% ipython --no-banner

In [1]: import numpy as np

In [2]: np.set_printoptions(precision=4, suppress=True, linewidth=140)

In [3]: out = np.array([[1, 1], [1, -1]])

In [4]: rng = np.random.default_rng(8790)

In [5]: M = np.kron(out, np.kron(out, out))[rng.permutation(8)][:9]

In [6]: M
Out[6]: 
array([[ 1,  1,  1,  1, -1, -1, -1, -1],
       [ 1, -1, -1,  1, -1,  1,  1, -1],
       [ 1, -1,  1, -1,  1, -1,  1, -1],
       [ 1,  1, -1, -1, -1, -1,  1,  1],
       [ 1,  1, -1, -1,  1,  1, -1, -1],
       [ 1, -1,  1, -1, -1,  1, -1,  1],
       [ 1,  1,  1,  1,  1,  1,  1,  1],
       [ 1, -1, -1,  1,  1, -1, -1,  1]])

In [7]: W1 = np.array([[-2, -2, -2, 3],
   ...:     [2, -1, -1, -1],
   ...:     [1, 2, 1, -2],
   ...:     [3, -2, -3, 3],
   ...:     [1, 0, -1, 1],
   ...:     [-2, -2, 3, -2],
   ...:     [3, 1, 1, 2],
   ...:     [0, 1, -2, 1]])

In [8]: beta = np.array([2, 1, 5, 3])

In [9]: H = np.maximum(M @ W1 + beta, 0)

In [10]: np.linalg.matrix_rank(H)
Out[10]: np.int64(4)

In [11]: (H > 0).astype(int)
Out[11]: 
array([[1, 0, 0, 1],
       [0, 0, 1, 1],
       [1, 1, 1, 1],
       [1, 1, 1, 1],
       [0, 0, 1, 0],
       [0, 1, 1, 0],
       [1, 0, 1, 1],
       [0, 0, 0, 1]])

In [12]: H
Out[12]: 
array([[ 4,  0,  0,  4],
       [ 0,  0,  7, 10],
       [ 2,  6,  7,  6],
       [ 2,  2,  1,  8],
       [ 0,  0,  7,  0],
       [ 0,  2,  9,  0],
       [ 8,  0,  1,  8],
       [ 0,  0,  0, 14]])

In [13]: cent = np.array([[1, 4], [8, 4], [0, 2], [8, 5]])

In [14]: (H @ cent).round(6).argmax(axis=1)
Out[14]: array([0, 0, 0, 0, 1, 1, 1, 0])

In [15]: out = np.array([[0, -1], [2, 2]])

In [16]: cent = np.array([[2, 3], [1, 2]])

In [17]: arr = np.kron(out, cent)

In [18]: arr
Out[18]: 
array([[ 0,  0, -2, -3],
       [ 0,  0, -1, -2],
       [ 4,  6,  4,  6],
       [ 2,  4,  2,  4]])

In [19]: x = np.array([-2, -1, -1, -1])

In [20]: rhs = arr @ x

In [21]: beta, lr = np.zeros(4), 1 / np.linalg.norm(arr, 2) ** 2

In [22]: for i in range(6):
    ...:     beta -= lr * arr.T @ (arr @ beta - rhs)
    ...:     if i % 1 == 0: print(i, round(np.linalg.norm(arr @ beta - rhs), 4))
    ...: 
0 1.5806
1 1.5107
2 1.4452
3 1.3841
4 1.327
5 1.2737

In [23]: round(np.linalg.cond(arr), 4)
Out[23]: np.float64(76.5424)

In [24]: beta
Out[24]: array([-0.8665, -1.3772, -0.8629, -1.3702])

In [25]: r0 = np.array([-7, -2, 5, -6])

In [26]: out = arr + np.outer(r0, np.eye(4)[3])

In [27]: round(float(np.linalg.det(out) / np.linalg.det(arr)), 4), round(1 + np.linalg.solve(arr, r0)[3], 4)
Out[27]: (-2.0, np.float64(-2.0))

In [28]: out
Out[28]: 
array([[  0.,   0.,  -2., -10.],
       [  0.,   0.,  -1.,  -4.],
       [  4.,   6.,   4.,  11.],
       [  2.,   4.,   2.,  -2.]])

In [29]: cov = out.T @ out

In [30]: (out @ out.T).shape
Out[30]: (4, 4)

In [31]: np.linalg.matrix_rank(cov)
Out[31]: np.int64(4)

In [32]: np.diag(cov)
Out[32]: array([ 20.,  52.,  25., 241.])

In [33]: cov
Out[33]: 
array([[ 20.,  32.,  20.,  40.],
       [ 32.,  52.,  32.,  58.],
       [ 20.,  32.,  25.,  64.],
       [ 40.,  58.,  64., 241.]])

In [34]: np.linalg.svd(out, compute_uv=False) ** 2
Out[34]: array([286.8944,  50.1672,   0.9337,   0.0048])

In [35]: W0 = np.load("block4.npy")

In [36]: W0
Out[36]: 
array([[-1,  0,  0,  0,  0,  0],
       [ 0,  0, -5,  0,  0,  0],
       [ 0,  0,  0,  3,  0,  0],
       [ 0, -1,  0,  0,  0,  0],
       [ 0,  0,  0,  0,  3,  0],
       [ 0,  0,  0,  0,  0, -1]])

In [37]: O, Rm = np.linalg.qr(W0)

In [38]: np.trace(O @ O.T)
Out[38]: np.float64(6.0)

In [39]: np.allclose(Rm.T @ Rm, W0.T @ W0)
Out[39]: True

In [40]: O @ Rm
Out[40]: 
array([[-1.,  0.,  0.,  0.,  0.,  0.],
       [ 0.,  0., -5.,  0.,  0.,  0.],
       [ 0.,  0.,  0.,  3.,  0.,  0.],
       [ 0., -1.,  0.,  0.,  0.,  0.],
       [ 0.,  0.,  0.,  0.,  3.,  0.],
       [ 0.,  0.,  0.,  0.,  0., -1.]])

In [41]: O
Out[41]: 
array([[ 1.,  0.,  0.,  0.,  0.,  0.],
       [-0.,  0.,  1.,  0.,  0.,  0.],
       [-0., -0.,  0.,  1.,  0.,  0.],
       [-0.,  1.,  0.,  0.,  0.,  0.],
       [-0., -0., -0., -0.,  1.,  0.],
       [-0., -0., -0., -0., -0.,  1.]])

In [42]: np.abs(np.diag(Rm))
Out[42]: array([1., 1., 5., 3., 3., 1.])

In [43]: O.T @ O
Out[43]: 
array([[1., 0., 0., 0., 0., 0.],
       [0., 1., 0., 0., 0., 0.],
       [0., 0., 1., 0., 0., 0.],
       [0., 0., 0., 1., 0., 0.],
       [0., 0., 0., 0., 1., 0.],
       [0., 0., 0., 0., 0., 1.]])

In [44]: W0.T @ W0
Out[44]: 
array([[ 1,  0,  0,  0,  0,  0],
       [ 0,  1,  0,  0,  0,  0],
       [ 0,  0, 25,  0,  0,  0],
       [ 0,  0,  0,  9,  0,  0],
       [ 0,  0,  0,  0,  9,  0],
       [ 0,  0,  0,  0,  0,  1]])

In [45]: W0 @ W0.T
Out[45]: 
array([[ 1,  0,  0,  0,  0,  0],
       [ 0, 25,  0,  0,  0,  0],
       [ 0,  0,  9,  0,  0,  0],
       [ 0,  0,  0,  1,  0,  0],
       [ 0,  0,  0,  0,  9,  0],
       [ 0,  0,  0,  0,  0,  1]])

In [46]: np.linalg.pinv(W0)
Out[46]: 
array([[-1.    ,  0.    ,  0.    ,  0.    ,  0.    ,  0.    ],
       [ 0.    ,  0.    ,  0.    , -1.    ,  0.    ,  0.    ],
       [ 0.    , -0.2   ,  0.    ,  0.    ,  0.    ,  0.    ],
       [ 0.    ,  0.    ,  0.3333,  0.    ,  0.    ,  0.    ],
       [ 0.    ,  0.    ,  0.    ,  0.    ,  0.3333,  0.    ],
       [ 0.    ,  0.    ,  0.    ,  0.    ,  0.    , -1.    ]])

In [47]: np.linalg.svd(W0, compute_uv=False)
Out[47]: array([5., 3., 3., 1., 1., 1.])

In [48]: A = np.loadtxt("x.csv", delimiter=",")

In [49]: A
Out[49]: 
array([[ 2.,  3.,  3.,  3.,  3.,  0.],
       [ 5.,  3.,  5.,  4.,  4.,  2.],
       [ 7.,  3.,  8.,  4.,  5.,  4.],
       [ 9.,  5.,  8.,  6.,  6.,  5.],
       [12.,  5.,  8.,  8.,  8.,  6.],
       [14.,  8.,  9., 11.,  9.,  7.],
       [17., 10., 10., 14., 12.,  8.],
       [17., 13., 10., 17., 15.,  8.],
       [17., 15., 11., 20., 18., 10.],
       [17., 17., 13., 20., 20., 11.],
       [19., 18., 14., 21., 23., 14.],
       [22., 18., 17., 23., 25., 17.],
       [23., 19., 19., 25., 25., 19.],
       [25., 20., 22., 26., 25., 21.],
       [26., 22., 24., 27., 28., 22.],
       [27., 25., 25., 29., 29., 23.],
       [30., 26., 26., 29., 29., 26.],
       [32., 27., 26., 30., 31., 28.],
       [33., 27., 26., 32., 34., 31.],
       [35., 27., 26., 33., 34., 34.],
       [35., 29., 26., 33., 35., 37.],
       [36., 29., 27., 34., 35., 40.],
       [39., 31., 27., 35., 35., 41.],
       [42., 31., 29., 38., 36., 43.],
       [45., 32., 29., 41., 36., 44.],
       [46., 34., 30., 43., 38., 46.],
       [46., 35., 30., 44., 40., 48.],
       [49., 36., 31., 45., 40., 50.],
       [50., 39., 32., 46., 40., 52.],
       [53., 41., 35., 46., 41., 55.],
       [55., 42., 36., 48., 41., 55.],
       [56., 43., 39., 48., 43., 55.],
       [57., 45., 41., 50., 46., 58.],
       [58., 45., 44., 51., 48., 58.],
       [59., 45., 46., 54., 49., 59.],
       [62., 47., 48., 54., 50., 59.]])

In [50]: x = np.array([0, 1, 1, 1, 1, 1])

In [51]: rhs = A @ x

In [52]: np.round(np.linalg.solve(A.T @ A, A.T @ rhs), 4) + 0
Out[52]: array([0., 1., 1., 1., 1., 1.])

In [53]: np.linalg.lstsq(A, rhs)[0]
Out[53]: array([0., 1., 1., 1., 1., 1.])

In [54]: rhs = rhs + 0.02 * rng.normal(size=36)

In [55]: rhs
Out[55]: 
array([ 11.9802,  18.0097,  24.0367,  30.0085,  35.0391,  44.0065,  53.9767,  62.9774,  73.9846,  80.9876,  89.9615,  99.986 , 106.9742,
       114.0311, 123.0159, 131.0389, 135.9744, 142.0132, 150.0125, 153.9814, 160.0173, 165.0197, 169.0406, 177.0174, 181.9625, 191.017 ,
       197.0028, 201.9886, 208.9855, 218.0063, 221.9911, 227.9893, 239.9842, 245.9683, 253.0004, 258.0259])

In [56]: beta, *_ = np.linalg.lstsq(A, rhs)

In [57]: np.round(A.T @ (rhs - A @ beta), 4) + 0
Out[57]: array([0., 0., 0., 0., 0., 0.])

In [58]: E = np.array([[3.02, 1.0, -2.0, 0.0, -1.0, 2.0, 1.0, 1.0],
    ...:     [-1.0, 0.02, 1.0, 0.0, -2.0, 3.0, 1.0, 2.0],
    ...:     [2.0, 3.0, 0.02, -2.0, 3.0, 2.0, 3.0, 2.0],
    ...:     [3.0, 1.0, 2.0, -0.98, -2.0, 1.0, 1.0, 0.0],
    ...:     [0.0, -3.0, 3.0, -2.0, 1.02, -3.0, 1.0, 0.0],
    ...:     [2.0, -3.0, 2.0, -3.0, -2.0, 1.02, -2.0, 3.0],
    ...:     [0.0, 1.0, 0.0, 3.0, 2.0, 2.0, 3.02, -2.0],
    ...:     [3.0, 1.0, -2.0, 0.0, -1.0, 2.0, 1.0, 1.02]])

In [59]: np.allclose(E @ E.T, E.T @ E)
Out[59]: False

In [60]: (E - E.T) / 2
Out[60]: 
array([[ 0. ,  1. , -2. , -1.5, -0.5,  0. ,  0.5, -1. ],
       [-1. ,  0. , -1. , -0.5,  0.5,  3. ,  0. ,  0.5],
       [ 2. ,  1. ,  0. , -2. ,  0. ,  0. ,  1.5,  2. ],
       [ 1.5,  0.5,  2. ,  0. ,  0. ,  2. , -1. ,  0. ],
       [ 0.5, -0.5,  0. ,  0. ,  0. , -0.5, -0.5,  0.5],
       [ 0. , -3. ,  0. , -2. ,  0.5,  0. , -2. ,  0.5],
       [-0.5,  0. , -1.5,  1. ,  0.5,  2. ,  0. , -1.5],
       [ 1. , -0.5, -2. ,  0. , -0.5, -0.5,  1.5,  0. ]])

In [61]: (E + E.T) / 2
Out[61]: 
array([[ 3.02,  0.  ,  0.  ,  1.5 , -0.5 ,  2.  ,  0.5 ,  2.  ],
       [ 0.  ,  0.02,  2.  ,  0.5 , -2.5 ,  0.  ,  1.  ,  1.5 ],
       [ 0.  ,  2.  ,  0.02,  0.  ,  3.  ,  2.  ,  1.5 ,  0.  ],
       [ 1.5 ,  0.5 ,  0.  , -0.98, -2.  , -1.  ,  2.  ,  0.  ],
       [-0.5 , -2.5 ,  3.  , -2.  ,  1.02, -2.5 ,  1.5 , -0.5 ],
       [ 2.  ,  0.  ,  2.  , -1.  , -2.5 ,  1.02,  0.  ,  2.5 ],
       [ 0.5 ,  1.  ,  1.5 ,  2.  ,  1.5 ,  0.  ,  3.02, -0.5 ],
       [ 2.  ,  1.5 ,  0.  ,  0.  , -0.5 ,  2.5 , -0.5 ,  1.02]])

In [62]: np.trace(E)
Out[62]: np.float64(8.16)

In [63]: np.sort(np.abs(np.linalg.eigvals(E)))
Out[63]: array([0.02  , 2.5342, 2.5342, 3.1903, 3.1903, 4.6114, 5.3739, 5.3739])

In [64]: labels = rng.permutation(8)

In [65]: labels
Out[65]: array([0, 6, 7, 1, 5, 4, 3, 2])

In [66]: out = E[labels][:, labels]

In [67]: np.diag(out)
Out[67]: array([ 3.02,  3.02,  1.02,  0.02,  1.02,  1.02, -0.98,  0.02])

In [68]: round(float(np.linalg.det(out)), 4), round(float(np.linalg.det(E[labels])), 4)
Out[68]: (-174.0943, -174.0943)

In [69]: np.trace(out)
Out[69]: np.float64(8.16)

In [70]: np.allclose(out, E)
Out[70]: False

In [71]: data = np.loadtxt("a.csv", delimiter=",")

In [72]: data
Out[72]: 
array([[1. , 0. , 0. , 0. ],
       [0.5, 0.5, 0. , 0. ],
       [0. , 0. , 1. , 0. ],
       [0.5, 0. , 0. , 0.5]])

In [73]: # triangular: eigenvalues sit on the diagonal

In [74]: np.linalg.norm(data, axis=1).argmax()
Out[74]: np.int64(0)

In [75]: round(np.linalg.norm(data[3] - data[1]), 4)
Out[75]: np.float64(0.7071)

In [76]: round(np.linalg.norm(data[3], 1), 4), round(np.linalg.norm(data[3], np.inf), 4)
Out[76]: (np.float64(1.0), np.float64(0.5))

In [77]: data[3] @ data[1]
Out[77]: np.float64(0.25)

In [78]: round(np.linalg.norm(data, 2), 4)
Out[78]: np.float64(1.2622)

In [79]: np.linalg.norm(data, axis=0)
Out[79]: array([1.2247, 0.5   , 1.    , 0.5   ])

In [80]: F = np.loadtxt("layer19.csv", delimiter=",")

In [81]: F
Out[81]: 
array([[ 0.7882, -0.0706, -0.3529, -0.4941,  0.0706],
       [-0.0706,  0.9765, -0.1176, -0.1647,  0.0235],
       [-0.3529, -0.1176,  0.4118, -0.8235,  0.1176],
       [-0.4941, -0.1647, -0.8235, -0.1529,  0.1647],
       [ 0.0706,  0.0235,  0.1176,  0.1647,  0.9765]])

In [82]: out = np.linalg.inv(F)

In [83]: np.round(F @ out, 4) + 0
Out[83]: 
array([[1., 0., 0., 0., 0.],
       [0., 1., 0., 0., 0.],
       [0., 0., 1., 0., 0.],
       [0., 0., 0., 1., 0.],
       [0., 0., 0., 0., 1.]])

In [84]: np.linalg.det(F) * out
Out[84]: 
array([[-0.7882,  0.0706,  0.3529,  0.4941, -0.0706],
       [ 0.0706, -0.9765,  0.1176,  0.1647, -0.0235],
       [ 0.3529,  0.1176, -0.4118,  0.8235, -0.1176],
       [ 0.4941,  0.1647,  0.8235,  0.1529, -0.1647],
       [-0.0706, -0.0235, -0.1176, -0.1647, -0.9765]])

In [85]: np.round(np.linalg.det(F) * np.linalg.det(out), 4)
Out[85]: np.float64(1.0)

In [86]: (np.abs(out) > 1e-9).astype(int)
Out[86]: 
array([[1, 1, 1, 1, 1],
       [1, 1, 1, 1, 1],
       [1, 1, 1, 1, 1],
       [1, 1, 1, 1, 1],
       [1, 1, 1, 1, 1]])
